$ ipython --no-banner

In [1]: import numpy as np

In [2]: np.set_printoptions(precision=2, suppress=True, linewidth=160, sign=" ")

In [3]: mat = np.loadtxt("dump.csv", delimiter=",")

In [4]: print(mat)
[[-2.  1.  0. -3. -2.  2.  1.  3.  1.  2.  1.]
 [ 1. -2.  0. -3. -2.  2.  1.  3.  1.  2.  1.]
 [ 0.  0. -3.  0.  0.  0.  0.  0.  0.  0.  0.]
 [-3. -3.  0.  6.  6. -6. -3. -9. -3. -6. -3.]
 [-2. -2.  0.  6.  1. -4. -2. -6. -2. -4. -2.]
 [ 2.  2.  0. -6. -4.  1.  2.  6.  2.  4.  2.]
 [ 1.  1.  0. -3. -2.  2. -2.  3.  1.  2.  1.]
 [ 3.  3.  0. -9. -6.  6.  3.  6.  3.  6.  3.]
 [ 1.  1.  0. -3. -2.  2.  1.  3. -2.  2.  1.]
 [ 2.  2.  0. -6. -4.  4.  2.  6.  2.  1.  2.]
 [ 1.  1.  0. -3. -2.  2.  1.  3.  1.  2. -2.]]

In [5]: other = mat / np.sqrt((mat ** 2).mean(axis=1, keepdims=True))

In [6]: print(np.linalg.norm(other, axis=1))
[ 3.32  3.32  3.32  3.32  3.32  3.32  3.32  3.32  3.32  3.32  3.32]

In [7]: print(np.linalg.matrix_rank(other) == np.linalg.matrix_rank(mat))
True

In [8]: U, sig, vt = np.linalg.svd(mat, full_matrices=False)

In [9]: print((sig > 1e-8).sum())
11

In [10]: print(np.abs(vt[0]))
[ 0.17  0.17  0.    0.51  0.34  0.34  0.17  0.51  0.17  0.34  0.17]

In [11]: print(np.round(U.T @ U, 2) + 0)
[[ 1.  0.  0.  0.  0.  0.  0.  0.  0.  0.  0.]
 [ 0.  1.  0.  0.  0.  0.  0.  0.  0.  0.  0.]
 [ 0.  0.  1.  0.  0.  0.  0.  0.  0.  0.  0.]
 [ 0.  0.  0.  1.  0.  0.  0.  0.  0.  0.  0.]
 [ 0.  0.  0.  0.  1.  0.  0.  0.  0.  0.  0.]
 [ 0.  0.  0.  0.  0.  1.  0.  0.  0.  0.  0.]
 [ 0.  0.  0.  0.  0.  0.  1.  0.  0.  0.  0.]
 [ 0.  0.  0.  0.  0.  0.  0.  1.  0.  0.  0.]
 [ 0.  0.  0.  0.  0.  0.  0.  0.  1.  0.  0.]
 [ 0.  0.  0.  0.  0.  0.  0.  0.  0.  1.  0.]
 [ 0.  0.  0.  0.  0.  0.  0.  0.  0.  0.  1.]]

In [12]: evals, V = np.linalg.eigh(mat)

In [13]: x0 = np.array([-4, 3, 0, 3, -1, 0, -4, 3, -2, 0, -5])

In [14]: print(np.abs(mat).sum(axis=1).max(), round(np.abs(evals).max(), 2))
48.0 32.0

In [15]: print(x0 @ mat @ x0)
-167.0

In [16]: print(np.round(V * np.maximum(evals, 0) @ V.T, 2) + 0)
[[ 0.91  0.91  0.   -2.74 -1.83  1.83  0.91  2.74  0.91  1.83  0.91]
 [ 0.91  0.91  0.   -2.74 -1.83  1.83  0.91  2.74  0.91  1.83  0.91]
 [ 0.    0.    0.    0.    0.    0.    0.    0.    0.    0.    0.  ]
 [-2.74 -2.74  0.    8.23  5.49 -5.49 -2.74 -8.23 -2.74 -5.49 -2.74]
 [-1.83 -1.83  0.    5.49  3.66 -3.66 -1.83 -5.49 -1.83 -3.66 -1.83]
 [ 1.83  1.83  0.   -5.49 -3.66  3.66  1.83  5.49  1.83  3.66  1.83]
 [ 0.91  0.91  0.   -2.74 -1.83  1.83  0.91  2.74  0.91  1.83  0.91]
 [ 2.74  2.74  0.   -8.23 -5.49  5.49  2.74  8.23  2.74  5.49  2.74]
 [ 0.91  0.91  0.   -2.74 -1.83  1.83  0.91  2.74  0.91  1.83  0.91]
 [ 1.83  1.83  0.   -5.49 -3.66  3.66  1.83  5.49  1.83  3.66  1.83]
 [ 0.91  0.91  0.   -2.74 -1.83  1.83  0.91  2.74  0.91  1.83  0.91]]

In [17]: print(np.linalg.eigvalsh(mat[1:, 1:]))
[-3. -3. -3. -3. -3. -3. -3. -3. -3. 31.]

In [18]: print(round(float(x0 @ mat @ x0 / (x0 @ x0)), 2), round(evals[0], 2), round(float(evals[-1]), 2))
-1.88 -3.0 32.0

In [19]: rng = np.random.default_rng(777)

In [20]: z = rng.permutation(11)

In [21]: other = mat[:, z] * rng.choice([-1, 1], 11)

In [22]: print(other)
[[ 1.  3.  2. -1.  3. -2. -1.  0.  2.  1.  2.]
 [-2.  3.  2. -1.  3. -2. -1.  0.  2.  1. -1.]
 [ 0. -0.  0. -0.  0. -0. -0. -3. -0.  0. -0.]
 [-3. -6. -6.  3. -9.  6.  3.  0. -6. -3.  3.]
 [-2. -6. -4.  2. -6.  4.  2.  0. -1. -2.  2.]
 [ 2.  6.  1. -2.  6. -4. -2.  0.  4.  2. -2.]
 [ 1.  3.  2.  2.  3. -2. -1.  0.  2.  1. -1.]
 [ 3.  9.  6. -3.  6. -6. -3.  0.  6.  3. -3.]
 [ 1.  3.  2. -1.  3. -2.  2.  0.  2.  1. -1.]
 [ 2.  6.  4. -2.  6. -1. -2.  0.  4.  2. -2.]
 [ 1.  3.  2. -1.  3. -2. -1.  0.  2. -2. -1.]]

In [23]: U, _, vt = np.linalg.svd(mat.T @ other)

In [24]: print(z)
[  1   3   5   6   7   9   8   2   4  10   0]

In [25]: print(np.round(U @ vt, 2) + 0)
[[ 0.  0.  0.  0.  0.  0.  0.  0.  0.  0. -1.]
 [ 1.  0.  0.  0.  0.  0.  0.  0.  0.  0.  0.]
 [ 0.  0.  0.  0.  0.  0.  0.  1.  0.  0.  0.]
 [ 0. -1.  0.  0.  0.  0.  0.  0.  0.  0.  0.]
 [ 0.  0.  0.  0.  0.  0.  0.  0. -1.  0.  0.]
 [ 0.  0.  1.  0.  0.  0.  0.  0.  0.  0.  0.]
 [ 0.  0.  0. -1.  0.  0.  0.  0.  0.  0.  0.]
 [ 0.  0.  0.  0.  1.  0.  0.  0.  0.  0.  0.]
 [ 0.  0.  0.  0.  0.  0. -1.  0.  0.  0.  0.]
 [ 0.  0.  0.  0.  0. -1.  0.  0.  0.  0.  0.]
 [ 0.  0.  0.  0.  0.  0.  0.  0.  0.  1.  0.]]

In [26]: print(np.round(np.linalg.lstsq(mat, other)[0], 2) + 0)
[[ 0.  0.  0.  0.  0.  0.  0.  0.  0.  0. -1.]
 [ 1.  0.  0.  0.  0.  0.  0.  0.  0.  0.  0.]
 [ 0.  0.  0.  0.  0.  0.  0.  1.  0.  0.  0.]
 [ 0. -1.  0.  0.  0.  0.  0.  0.  0.  0.  0.]
 [ 0.  0.  0.  0.  0.  0.  0.  0. -1.  0.  0.]
 [ 0.  0.  1.  0.  0.  0.  0.  0.  0.  0.  0.]
 [ 0.  0.  0. -1.  0.  0.  0.  0.  0.  0.  0.]
 [ 0.  0.  0.  0.  1.  0.  0.  0.  0.  0.  0.]
 [ 0.  0.  0.  0.  0.  0. -1.  0.  0.  0.  0.]
 [ 0.  0.  0.  0.  0. -1.  0.  0.  0.  0.  0.]
 [ 0.  0.  0.  0.  0.  0.  0.  0.  0.  1.  0.]]

In [27]: x0 = np.array([-2, -3, -1, -3, -5, 4, 3, -4, -5, 5, -5])

In [28]: target = mat @ x0

In [29]: b, lr = np.zeros(11), 1 / np.linalg.norm(mat, 2) ** 2

In [30]: for i in range(50):
    ...:     b -= lr * mat.T @ (mat @ b - target)
    ...:     if i % 10 == 0: print(i, round(np.linalg.norm(mat @ b - target), 2))
    ...: 
0 37.52
10 34.35
20 31.44
30 28.79
40 26.36

In [31]: print(b)
[-0.47 -0.83 -0.36 -1.79 -2.26  1.91  1.31 -0.71 -1.55  2.26 -1.55]

In [32]: arr = np.load("layer15.npy")

In [33]: print(arr)
[[ 0.28  0.64 -0.26  0.34 -0.57]
 [ 0.64  0.42  0.24 -0.3   0.51]
 [-0.26  0.24  0.9   0.13 -0.21]
 [ 0.34 -0.3   0.13  0.84  0.27]
 [-0.57  0.51 -0.21  0.27  0.55]]

In [34]: print(np.linalg.pinv(arr))
[[ 0.28  0.64 -0.26  0.34 -0.57]
 [ 0.64  0.42  0.24 -0.3   0.51]
 [-0.26  0.24  0.9   0.13 -0.21]
 [ 0.34 -0.3   0.13  0.84  0.27]
 [-0.57  0.51 -0.21  0.27  0.55]]

In [35]: print(np.linalg.norm(arr, axis=0))
[ 1.  1.  1.  1.  1.]

In [36]: print(np.kron(np.eye(2, dtype=int), arr))
[[ 0.28  0.64 -0.26  0.34 -0.57  0.    0.   -0.    0.   -0.  ]
 [ 0.64  0.42  0.24 -0.3   0.51  0.    0.    0.   -0.    0.  ]
 [-0.26  0.24  0.9   0.13 -0.21 -0.    0.    0.    0.   -0.  ]
 [ 0.34 -0.3   0.13  0.84  0.27  0.   -0.    0.    0.    0.  ]
 [-0.57  0.51 -0.21  0.27  0.55 -0.    0.   -0.    0.    0.  ]
 [ 0.    0.   -0.    0.   -0.    0.28  0.64 -0.26  0.34 -0.57]
 [ 0.    0.    0.   -0.    0.    0.64  0.42  0.24 -0.3   0.51]
 [-0.    0.    0.    0.   -0.   -0.26  0.24  0.9   0.13 -0.21]
 [ 0.   -0.    0.    0.    0.    0.34 -0.3   0.13  0.84  0.27]
 [-0.    0.   -0.    0.    0.   -0.57  0.51 -0.21  0.27  0.55]]

In [37]: print(round(float(np.linalg.det(2 * arr)), 2), round(float(np.linalg.det(arr)), 2))
-32.0 -1.0

In [38]: print(round(float(np.linalg.det(arr.T)), 2))
-1.0

In [39]: print(np.einsum("ii->", arr))
3.0

In [40]: print(round(np.linalg.eigvals(arr).sum().real, 2))
3.0

In [41]: print(np.linalg.eigvals(arr))
[ 1. -1.  1.  1.  1.]

In [42]: print((mat != 0).astype(int))
[[ 1  1  0  1  1  1  1  1  1  1  1]
 [ 1  1  0  1  1  1  1  1  1  1  1]
 [ 0  0  1  0  0  0  0  0  0  0  0]
 [ 1  1  0  1  1  1  1  1  1  1  1]
 [ 1  1  0  1  1  1  1  1  1  1  1]
 [ 1  1  0  1  1  1  1  1  1  1  1]
 [ 1  1  0  1  1  1  1  1  1  1  1]
 [ 1  1  0  1  1  1  1  1  1  1  1]
 [ 1  1  0  1  1  1  1  1  1  1  1]
 [ 1  1  0  1  1  1  1  1  1  1  1]
 [ 1  1  0  1  1  1  1  1  1  1  1]]

In [43]: print(np.flatnonzero(np.linalg.matrix_power((mat != 0) + (mat.T != 0) + np.eye(11), 11)[7]))
[  0   1   3   4   5   6   7   8   9  10]

In [44]: print(mat @ mat)
[[  38.   29.    0.  -87.  -58.   58.   29.   87.   29.   58.   29.]
 [  29.   38.    0.  -87.  -58.   58.   29.   87.   29.   58.   29.]
 [   0.    0.    9.    0.    0.    0.    0.    0.    0.    0.    0.]
 [ -87.  -87.    0.  270.  174. -174.  -87. -261.  -87. -174.  -87.]
 [ -58.  -58.    0.  174.  125. -116.  -58. -174.  -58. -116.  -58.]
 [  58.   58.    0. -174. -116.  125.   58.  174.   58.  116.   58.]
 [  29.   29.    0.  -87.  -58.   58.   38.   87.   29.   58.   29.]
 [  87.   87.    0. -261. -174.  174.   87.  270.   87.  174.   87.]
 [  29.   29.    0.  -87.  -58.   58.   29.   87.   38.   58.   29.]
 [  58.   58.    0. -174. -116.  116.   58.  174.   58.  125.   58.]
 [  29.   29.    0.  -87.  -58.   58.   29.   87.   29.   58.   38.]]

In [45]: evals, V = np.linalg.eig(arr)

In [46]: print(np.round(np.prod(evals), 2))
-1.0

In [47]: print(np.sort(np.linalg.eigvals(np.linalg.inv(arr))))
[-1.  1.  1.  1.  1.]

In [48]: print(np.round(arr @ V[:, 0] - evals[0] * V[:, 0], 2) + 0)
[ 0.  0.  0.  0.  0.]
